% python3 -q
>>> import numpy as np
>>> np.set_printoptions(precision=4, suppress=True, linewidth=200, sign=" ")
>>> m1 = np.loadtxt("dump.csv", delimiter=",")
>>> m1
array([[ 1., -1., -1.,  1.,  1., -1., -1.,  1.],
       [ 1.,  1.,  1.,  1.,  1.,  1.,  1.,  1.],
       [ 1.,  1., -1., -1.,  1.,  1., -1., -1.],
       [ 1.,  1., -1., -1., -1., -1.,  1.,  1.],
       [ 1., -1.,  1., -1., -1.,  1., -1.,  1.]])
>>> W1 = np.array([[0, -1, -3, 2, 0],
...     [-3, -1, 1, 1, 4],
...     [-1, 4, 5, -1, 3],
...     [-2, 0, 5, -1, -4],
...     [-1, 3, 4, 3, -5],
...     [1, 4, 4, -2, 2],
...     [3, 3, 0, 2, -3],
...     [1, -4, 1, -1, 3]])
>>> beta = np.array([-2, -2, 0, 0, -3])
>>> hid = np.maximum(m1 @ W1 + beta, 0)
>>> (hid > 0).astype(int)
array([[ 0,  0,  0,  1,  0],
       [ 0,  1,  1,  1,  0],
       [ 0,  0,  0,  1,  0],
       [ 1,  0,  0,  1,  1],
       [ 1,  0,  0,  0,  1]])
>>> np.linalg.matrix_rank(hid)
np.int64(4)
>>> C = np.array([[0, -1], [0, 0], [-2, 2], [2, 2], [0, -2]])
>>> W1 @ C
array([[ 10,  -2],
       [  0,  -1],
       [-12,   3],
       [-12,  18],
       [ -2,  25],
       [-12,  -1],
       [  4,   7],
       [ -4,  -7]])
>>> (hid @ C).round(6).argmax(axis=1)
array([ 0,  1,  0,  0,  0])
>>> other = m1 / np.linalg.norm(m1, axis=1, keepdims=True)
>>> G = other @ other.T
>>> np.linalg.norm(other, axis=1)
array([ 1.,  1.,  1.,  1.,  1.])
>>> G[2].round(4) + 0
array([ 0.,  0.,  1.,  0.,  0.])
>>> G.round(4) + 0
array([[ 1.,  0.,  0.,  0.,  0.],
       [ 0.,  1.,  0.,  0.,  0.],
       [ 0.,  0.,  1.,  0.,  0.],
       [ 0.,  0.,  0.,  1.,  0.],
       [ 0.,  0.,  0.,  0.,  1.]])
>>> np.degrees(np.arccos(np.clip(G[2, 4], -1, 1)))
np.float64(90.0)
>>> def softmax(z):
...     e = np.exp(z - z.max(axis=-1, keepdims=True))
...     return e / e.sum(axis=-1, keepdims=True)
... 
>>> softmax(m1[1] + 2)
array([ 0.125,  0.125,  0.125,  0.125,  0.125,  0.125,  0.125,  0.125])
>>> softmax(m1[1])
array([ 0.125,  0.125,  0.125,  0.125,  0.125,  0.125,  0.125,  0.125])
>>> scores = m1 @ m1.T / np.sqrt(8)
>>> softmax(scores)
array([[ 0.8088,  0.0478,  0.0478,  0.0478,  0.0478],
       [ 0.0478,  0.8088,  0.0478,  0.0478,  0.0478],
       [ 0.0478,  0.0478,  0.8088,  0.0478,  0.0478],
       [ 0.0478,  0.0478,  0.0478,  0.8088,  0.0478],
       [ 0.0478,  0.0478,  0.0478,  0.0478,  0.8088]])
>>> softmax(scores).round(6).argmax(axis=1)
array([ 0,  1,  2,  3,  4])
>>> softmax(scores + np.triu(np.full(scores.shape, -np.inf), 1))
array([[ 1.    ,  0.    ,  0.    ,  0.    ,  0.    ],
       [ 0.0558,  0.9442,  0.    ,  0.    ,  0.    ],
       [ 0.0529,  0.0529,  0.8943,  0.    ,  0.    ],
       [ 0.0502,  0.0502,  0.0502,  0.8494,  0.    ],
       [ 0.0478,  0.0478,  0.0478,  0.0478,  0.8088]])
>>> rng = np.random.default_rng(7545)
>>> other = m1 + rng.integers(-2, 3, (5, 1)) @ rng.integers(-2, 3, (1, 8))
>>> other
array([[ 5., -1., -1., -1.,  3.,  1., -3.,  3.],
       [-1.,  1.,  1.,  2.,  0.,  0.,  2.,  0.],
       [-1.,  1., -1.,  0.,  0.,  0.,  0., -2.],
       [ 1.,  1., -1., -1., -1., -1.,  1.,  1.],
       [ 1., -1.,  1., -1., -1.,  1., -1.,  1.]])
>>> other - m1
array([[ 4.,  0.,  0., -2.,  2.,  2., -2.,  2.],
       [-2.,  0.,  0.,  1., -1., -1.,  1., -1.],
       [-2.,  0.,  0.,  1., -1., -1.,  1., -1.],
       [ 0.,  0.,  0.,  0.,  0.,  0.,  0.,  0.],
       [ 0.,  0.,  0.,  0.,  0.,  0.,  0.,  0.]])
>>> np.round(np.linalg.svd(other - m1, compute_uv=False), 4) + 0
array([ 7.3485,  0.    ,  0.    ,  0.    ,  0.    ])
>>> np.linalg.matrix_rank(other - m1, tol=1e-8)
np.int64(1)
>>> A = np.load("arr.npy")
>>> A
array([[ 0.4,  0.7, -1.7, -0.5,  3. , -0.4, -2.2, -1. , -0.9,  0. , -0.3, -1.1,  0.2, -2.2,  0.4],
       [ 0.7,  0.4,  0.5, -0.1,  0.9,  0. ,  0.7,  1.3,  1. , -1. ,  0.2,  1.2,  2.5,  0.3, -1.4],
       [-1.5,  0.8, -0.4,  0.7,  6.3, -1. ,  0.7,  0.7,  0.4, -0.3,  0.5,  0.6, -0.5,  0.3,  0.9],
       [ 0.5,  1.3, -1. ,  0.5, -1.5,  1.1, -0.8,  0.9,  0.6,  1. ,  1.5, -0.1,  0.4, -0.3, -1.1],
       [-2.4,  1.5, -0.2, -0.3, -1.8, -0.3, -0.1, -0.5, -0.4, -1.4,  1.2, -0.8,  1.9,  0.6, -1.6],
       [ 1.6,  0.3,  0. ,  0.7, -4.8,  0.5,  0.9,  0.7, -1.7,  1.8,  0.6, -1.9,  1.4,  0. , -0.2],
       [ 1.8, -0.9, -0.6,  1.2,  4.8,  1.5,  0.8, -1.1, -2.1,  2.2, -0.2,  0.6, -0.6,  0.2, -0.3],
       [-1.1, -0.9,  1.4,  1.8,  2.7,  2.1,  1.4,  0.8,  1. , -0.9,  0.9,  0.7, -0.9,  0.2,  0.6],
       [-1.1, -0.2, -1.1,  1.2, -3. , -0.9, -0.6, -0.2,  0.2, -0.8, -0.5, -0.4,  1. ,  0. , -1.5],
       [-0.8, -0.2, -0.2,  0.9,  1.8,  1.3,  0.2, -0.3, -0.8, -1.3, -1.1,  0.6, -0.5,  0.3,  0.2],
       [-0.3,  0.3,  1.7, -0.5, -2.7,  1.8, -0.5, -1.3,  0.7, -1. , -0.3, -0.2,  0.5,  0. , -0.8]])
>>> x0 = np.array([-1, -1, 2, -1, 0, 2, 1, 1, -3, 2, -1, 1, 3, 2, 1])
>>> A @ np.eye(15)[14]
array([ 0.4, -1.4,  0.9, -1.1, -1.6, -0.2, -0.3,  0.6, -1.5,  0.2, -0.8])
>>> (A @ x0).argmax()
np.int64(5)
>>> np.sign((A @ x0).round(6))
array([-1.,  1., -1., -1.,  1.,  1.,  1.,  1., -1.,  1.,  1.])
>>> A @ np.ones(15)
array([-5.6,  7.2,  8.2,  3. , -4.6, -0.1,  7.3,  9.8, -7.9,  0.1, -2.6])
